In [1]: import numpy as np

In [2]: import numpy.linalg as la

In [3]: np.set_printoptions(precision=2, suppress=True, linewidth=120)

In [4]: K = np.array([[4, 0, 2, 1, -1, -2],
   ...:     [0, 2, -3, 2, 2, 1],
   ...:     [2, -3, 0, 2, 0, -1],
   ...:     [1, 2, 2, 0, 1, 0],
   ...:     [-1, 2, 0, 1, -4, 0],
   ...:     [-2, 1, -1, 0, 0, -4]])

In [5]: M2 = np.array([[2, 1], [4, 1], [4, 3], [3, 2], [3, 5], [0, 1]])

In [6]: np.einsum("ij,ij->i", K, K)
Out[6]: array([26, 22, 18, 10, 22, 22])

In [7]: np.einsum("ik,kj->ji", K, M2)
Out[7]: 
array([[ 16,   8,  -2,  21,  -3,  -4],
       [  5,   8,   2,  14, -17,  -8]])

In [8]: np.einsum("ik,kj->ij", K, M2)
Out[8]: 
array([[ 16,   5],
       [  8,   8],
       [ -2,   2],
       [ 21,  14],
       [ -3, -17],
       [ -4,  -8]])

In [9]: la.matrix_rank(np.vstack([K, M2.T]))
Out[9]: np.int64(6)

In [10]: evals, evecs = la.eigh(K)

In [11]: vec = np.array([2, 2, 1, 0, 0, 3])

In [12]: np.abs(K).sum(axis=1).max(), round(np.abs(evals).max(), 2)
Out[12]: (np.int64(10), np.float64(6.34))

In [13]: la.eigvalsh(K[1:, 1:])
Out[13]: array([-4.87, -4.32, -3.73,  2.09,  4.83])

In [14]: round(float(vec @ K @ vec / (vec @ vec)), 2), round(float(evals[0]), 2), np.round(evals[-1], 2)
Out[14]: (-1.89, -5.26, np.float64(6.34))

In [15]: rng = np.random.default_rng(469006)

In [16]: z = rng.permutation(6)

In [17]: print(z)
[0 1 4 5 2 3]

In [18]: M2 = K[z][:, z]

In [19]: np.sort(np.abs(la.eigvals(M2)))
Out[19]: array([0.99, 3.78, 4.15, 4.44, 5.26, 6.34])

In [20]: np.allclose(M2, K)
Out[20]: False

In [21]: round(float(la.det(M2)), 2), round(float(la.det(K[z])), 2)
Out[21]: (-2292.0, -2292.0)

In [22]: M2
Out[22]: 
array([[ 4,  0, -1, -2,  2,  1],
       [ 0,  2,  2,  1, -3,  2],
       [-1,  2, -4,  0,  0,  1],
       [-2,  1,  0, -4, -1,  0],
       [ 2, -3,  0, -1,  0,  2],
       [ 1,  2,  1,  0,  2,  0]])

In [23]: M2 = np.array([[-2, -2, 0], [-1, 1, 2], [-1, -2, 0]])

In [24]: W0 = M2 - M2.T

In [25]: W0
Out[25]: 
array([[ 0, -1,  1],
       [ 1,  0,  4],
       [-1, -4,  0]])

In [26]: M2 = np.array([[-1, 0], [0, 3]])

In [27]: C = np.kron(M2, W0)

In [28]: print(C)
[[  0   1  -1   0   0   0]
 [ -1   0  -4   0   0   0]
 [  1   4   0   0   0   0]
 [  0   0   0   0  -3   3]
 [  0   0   0   3   0  12]
 [  0   0   0  -3 -12   0]]

In [29]: la.matrix_rank(C)
Out[29]: np.int64(4)

In [30]: cov = C.T @ C

In [31]: np.allclose(cov, cov.T)
Out[31]: True

In [32]: print(np.diag(cov))
[  2  17  17  18 153 153]

In [33]: cov
Out[33]: 
array([[  2,   4,   4,   0,   0,   0],
       [  4,  17,  -1,   0,   0,   0],
       [  4,  -1,  17,   0,   0,   0],
       [  0,   0,   0,  18,  36,  36],
       [  0,   0,   0,  36, 153,  -9],
       [  0,   0,   0,  36,  -9, 153]])

In [34]: np.round(la.svd(C, compute_uv=False) ** 2, 2) + 0
Out[34]: array([162., 162.,  18.,  18.,   0.,   0.])

In [35]: M2 = np.array([[0, 1, -3, 3, -4, 0],
    ...:     [5, 2, 2, 1, -1, -2],
    ...:     [5, 1, 0, 4, 4, -2],
    ...:     [5, 0, 2, 5, -1, -4],
    ...:     [2, 2, -1, 5, -2, -3],
    ...:     [-5, -3, 3, 5, -3, 0]])

In [36]: mat = M2 - M2.T

In [37]: mat
Out[37]: 
array([[ 0, -4, -8, -2, -6,  5],
       [ 4,  0,  1,  1, -3,  1],
       [ 8, -1,  0,  2,  5, -5],
       [ 2, -1, -2,  0, -6, -9],
       [ 6,  3, -5,  6,  0,  0],
       [-5, -1,  5,  9,  0,  0]])

In [38]: vec = np.array([-1, 4, -1, -2, -4, 5])

In [39]: rhs = mat @ vec

In [40]: beta, lr = np.zeros(6), 1 / la.norm(mat, 2) ** 2

In [41]: for i in range(50):
    ...:     beta -= lr * mat.T @ (mat @ beta - rhs)
    ...:     if i % 10 == 0: print(i, round(la.norm(mat @ beta - rhs), 2))
    ...: 
0 24.02
10 8.13
20 3.02
30 1.12
40 0.42

In [42]: beta
Out[42]: array([-1.01,  3.97, -1.01, -2.  , -3.98,  5.  ])

In [43]: print(np.count_nonzero(mat))
28

In [44]: np.abs(mat).max()
Out[44]: np.int64(9)

In [45]: la.rank(mat)
---------------------------------------------------------------------------
AttributeError                            Traceback (most recent call last)
Cell In[45], line 1
----> 1 la.rank(mat)

AttributeError: module 'numpy.linalg' has no attribute 'rank'

In [46]: round(la.norm(mat), 2)
Out[46]: np.float64(25.61)

In [47]: la.matrix_rank(mat)
Out[47]: np.int64(6)

In [48]: np.unravel_index(np.abs(mat).argmax(), mat.shape)
Out[48]: (np.int64(3), np.int64(5))

In [49]: data = np.array([[0.0, 0.8, 0.6, -0.3],
    ...:     [0.3, 1.0, 0.5, 1.4],
    ...:     [-0.7, -0.6, 0.9, -0.4],
    ...:     [0.1, -0.4, 0.9, -0.1],
    ...:     [-0.8, 0.4, 1.4, 0.7]])

In [50]: data
Out[50]: 
array([[ 0. ,  0.8,  0.6, -0.3],
       [ 0.3,  1. ,  0.5,  1.4],
       [-0.7, -0.6,  0.9, -0.4],
       [ 0.1, -0.4,  0.9, -0.1],
       [-0.8,  0.4,  1.4,  0.7]])

In [51]: Q = data.astype(float).copy()

In [52]: for j in range(4):
    ...:     Q[:, j] -= Q[:, :j] @ (Q[:, :j].T @ Q[:, j])
    ...:     Q[:, j] /= la.norm(Q[:, j])
    ...: 

In [53]: np.round(Q.T @ Q, 2) + 0
Out[53]: 
array([[1., 0., 0., 0.],
       [0., 1., 0., 0.],
       [0., 0., 1., 0.],
       [0., 0., 0., 1.]])

In [54]: vec = np.array([0, 2, 0, 2])

In [55]: rhs = data @ vec

In [56]: np.round(la.pinv(data) @ data, 2) + 0
Out[56]: 
array([[1., 0., 0., 0.],
       [0., 1., 0., 0.],
       [0., 0., 1., 0.],
       [0., 0., 0., 1.]])

In [57]: np.round(la.solve(data.T @ data, data.T @ rhs), 2) + 0
Out[57]: array([0., 2., 0., 2.])

In [58]: rhs = rhs + 0.05 * rng.normal(size=5)

In [59]: rhs
Out[59]: array([ 1.07,  4.83, -2.01, -0.92,  2.17])

In [60]: beta, *_ = la.lstsq(data, rhs)

In [61]: round(la.norm(rhs - data @ beta), 2)
Out[61]: np.float64(0.0)

In [62]: M2 = np.array([[2, 2], [0, 0]])

In [63]: C = np.array([[-2, 0, 1], [0, 1, -1], [1, 2, 0]])

In [64]: J = np.kron(M2, C)

In [65]: J
Out[65]: 
array([[-4,  0,  2, -4,  0,  2],
       [ 0,  2, -2,  0,  2, -2],
       [ 2,  4,  0,  2,  4,  0],
       [ 0,  0,  0,  0,  0,  0],
       [ 0,  0,  0,  0,  0,  0],
       [ 0,  0,  0,  0,  0,  0]])

In [66]: left, sv, VT = la.svd(J, full_matrices=False)

In [67]: np.round(VT @ VT.T, 2) + 0
Out[67]: 
array([[1., 0., 0., 0., 0., 0.],
       [0., 1., 0., 0., 0., 0.],
       [0., 0., 1., 0., 0., 0.],
       [0., 0., 0., 1., 0., 0.],
       [0., 0., 0., 0., 1., 0.],
       [0., 0., 0., 0., 0., 1.]])

In [68]: sv / sv[0]
Out[68]: array([1.  , 0.64, 0.36, 0.  , 0.  , 0.  ])

In [69]: print(left.shape, sv.shape, VT.shape)
(6, 6) (6,) (6, 6)

In [70]: np.abs(VT[0])
Out[70]: array([0.49, 0.44, 0.25, 0.49, 0.44, 0.25])

In [71]: sv
Out[71]: array([7.89, 5.07, 2.83, 0.  , 0.  , 0.  ])

In [72]: np.round(np.sqrt((sv ** 2).sum()), 2), round(float(la.norm(J)), 2)
Out[72]: (np.float64(9.8), 9.8)

In [73]: z = rng.permutation(6)

In [74]: z
Out[74]: array([3, 0, 4, 2, 5, 1])

In [75]: M2 = J[z][:, z]

In [76]: np.trace(M2)
Out[76]: np.int64(-2)

In [77]: np.allclose(M2, J)
Out[77]: False

In [78]: round(la.det(M2), 2), np.round(la.det(J[z]), 2)
Out[78]: (np.float64(0.0), np.float64(0.0))

In [79]: X = np.loadtxt("layer2.csv", delimiter=",")

In [80]: X
Out[80]: 
array([[ 1.,  2.,  0.,  0.],
       [ 2.,  1.,  2.,  0.],
       [ 0.,  2., -1.,  2.],
       [ 0.,  0.,  2., -3.]])

In [81]: round(float(la.det(2 * X)), 2), round(float(la.det(X)), 2)
Out[81]: (240.0, 15.0)

In [82]: round(float(la.eigvals(X).sum().real), 2)
Out[82]: -2.0

In [83]: print(la.eigvals(X))
[ 3.57  0.57 -1.64 -4.5 ]

In [84]: print(round(float(la.det(X[::-1])), 2))
15.0

In [85]: z = rng.permutation(4)

In [86]: print(z)
[0 2 3 1]

In [87]: M2 = X[z][:, z]

In [88]: np.allclose(M2, X)
Out[88]: False

In [89]: print(np.trace(M2))
-2.0

In [90]: M2
Out[90]: 
array([[ 1.,  0.,  0.,  2.],
       [ 0., -1.,  2.,  2.],
       [ 0.,  2., -3.,  0.],
       [ 2.,  2.,  0.,  1.]])

In [91]: np.sort(np.abs(la.eigvals(M2)))
Out[91]: array([0.57, 1.64, 3.57, 4.5 ])

In [92]: print(np.diag(M2))
[ 1. -1. -3.  1.]

In [93]: np.round(la.det(M2), 2), round(la.det(X[z]), 2)
Out[93]: (np.float64(15.0), np.float64(15.0))

In [94]: f = np.array([2, 3, 0])

In [95]: A = np.outer(rng.normal(size=29), f) + 0.3 * rng.normal(size=(29, 3))

In [96]: A
Out[96]: 
array([[-1.44, -2.12,  0.11],
       [ 0.84,  1.18,  0.23],
       [ 3.24,  4.37,  0.06],
       [-1.21, -1.45, -0.01],
       [ 3.24,  4.7 , -0.06],
       [-0.69, -1.  , -0.05],
       [ 0.55,  0.26, -0.01],
       [-2.22, -3.1 ,  0.22],
       [ 0.62, -0.07, -0.35],
       [-2.14, -2.97,  0.29],
       [-0.19, -0.37,  0.15],
       [ 3.48,  4.08, -0.18],
       [-0.6 , -0.08, -0.11],
       [-2.4 , -3.53,  0.15],
       [ 1.04,  1.29, -0.11],
       [ 2.82,  4.15, -0.03],
       [ 0.61,  1.98,  0.07],
       [-1.01, -1.6 ,  0.22],
       [-1.96, -2.75,  0.17],
       [ 0.71,  0.61, -0.49],
       [-2.84, -4.47, -0.32],
       [-0.09,  0.24, -0.14],
       [ 0.97,  0.88,  0.91],
       [-0.95, -1.34,  0.34],
       [ 3.36,  4.9 , -0.42],
       [ 2.59,  3.54,  0.23],
       [ 0.87,  1.57, -0.14],
       [-0.63, -0.53,  0.15],
       [-5.76, -8.17, -0.32]])

In [97]: M2 = A / np.sqrt((A ** 2).mean(axis=1, keepdims=True))

In [98]: M2[2]
Out[98]: array([1.03, 1.39, 0.02])

In [99]: la.norm(M2, axis=1)
Out[99]: 
array([1.73, 1.73, 1.73, 1.73, 1.73, 1.73, 1.73, 1.73, 1.73, 1.73, 1.73, 1.73, 1.73, 1.73, 1.73, 1.73, 1.73, 1.73,
       1.73, 1.73, 1.73, 1.73, 1.73, 1.73, 1.73, 1.73, 1.73, 1.73, 1.73])

In [100]: la.matrix_rank(A - A.mean(axis=1, keepdims=True))
Out[100]: np.int64(2)

In [101]: la.matrix_rank(M2) == la.matrix_rank(A)
Out[101]: np.True_

In [102]: M2 = np.c_[A[:, :1] @ np.array([[-1]]), np.array([4, -6, -4, -6, 0, -9, -2, -2, 0, -6, -6, 6, -3, 9, 9, 9, -6, -6, -8, 9, 4, 0, -6, -7, -9, 8, 7, -9, -2])]

In [103]: print(M2)
[[ 1.44  4.  ]
 [-0.84 -6.  ]
 [-3.24 -4.  ]
 [ 1.21 -6.  ]
 [-3.24  0.  ]
 [ 0.69 -9.  ]
 [-0.55 -2.  ]
 [ 2.22 -2.  ]
 [-0.62  0.  ]
 [ 2.14 -6.  ]
 [ 0.19 -6.  ]
 [-3.48  6.  ]
 [ 0.6  -3.  ]
 [ 2.4   9.  ]
 [-1.04  9.  ]
 [-2.82  9.  ]
 [-0.61 -6.  ]
 [ 1.01 -6.  ]
 [ 1.96 -8.  ]
 [-0.71  9.  ]
 [ 2.84  4.  ]
 [ 0.09  0.  ]
 [-0.97 -6.  ]
 [ 0.95 -7.  ]
 [-3.36 -9.  ]
 [-2.59  8.  ]
 [-0.87  7.  ]
 [ 0.63 -9.  ]
 [ 5.76 -2.  ]]

In [104]: np.round(la.norm(M2 - A @ la.lstsq(A, M2)[0], axis=0), 2) + 0
Out[104]: array([ 0.  , 30.46])

In [105]: la.matrix_rank(np.c_[A, M2])
Out[105]: np.int64(4)

In [106]: print(la.matrix_rank(M2))
2

In [107]: M = np.array([[-2.0, 1.0, 0.0, 0.0, 0.0, 0.0],
     ...:     [0.0, -2.0, 1.0, 0.0, 0.0, 0.0],
     ...:     [0.0, 0.0, -2.0, 1.0, 0.0, 0.0],
     ...:     [0.0, 0.0, 0.0, -2.0, 1.0, 0.0],
     ...:     [0.0, 0.0, 0.0, 0.0, -2.0, 1.0],
     ...:     [0.0, 0.0, 0.0, 0.0, 0.0, -2.0]])

In [108]: f = np.array([-1, -3])

In [109]: np.polyval(f, M[2])
Out[109]: array([-3., -3., -1., -4., -3., -3.])

In [110]: np.cross(M[2, :3], M[0, :3])
Out[110]: array([2., 4., 0.])

In [111]: np.array([np.convolve(row, f, "same") for row in M])
Out[111]: 
array([[ 2.,  5., -3.,  0.,  0.,  0.],
       [ 0.,  2.,  5., -3.,  0.,  0.],
       [ 0.,  0.,  2.,  5., -3.,  0.],
       [ 0.,  0.,  0.,  2.,  5., -3.],
       [ 0.,  0.,  0.,  0.,  2.,  5.],
       [ 0.,  0.,  0.,  0.,  0.,  2.]])

In [112]: vec = np.array([-3, -2, 1, 0, 0, -3])

In [113]: rhs = M @ vec

In [114]: rhs
Out[114]: array([ 4.,  5., -2.,  0., -3.,  6.])

In [115]: la.solve(M, M[:, 4])
Out[115]: array([-0., -0., -0., -0.,  1., -0.])
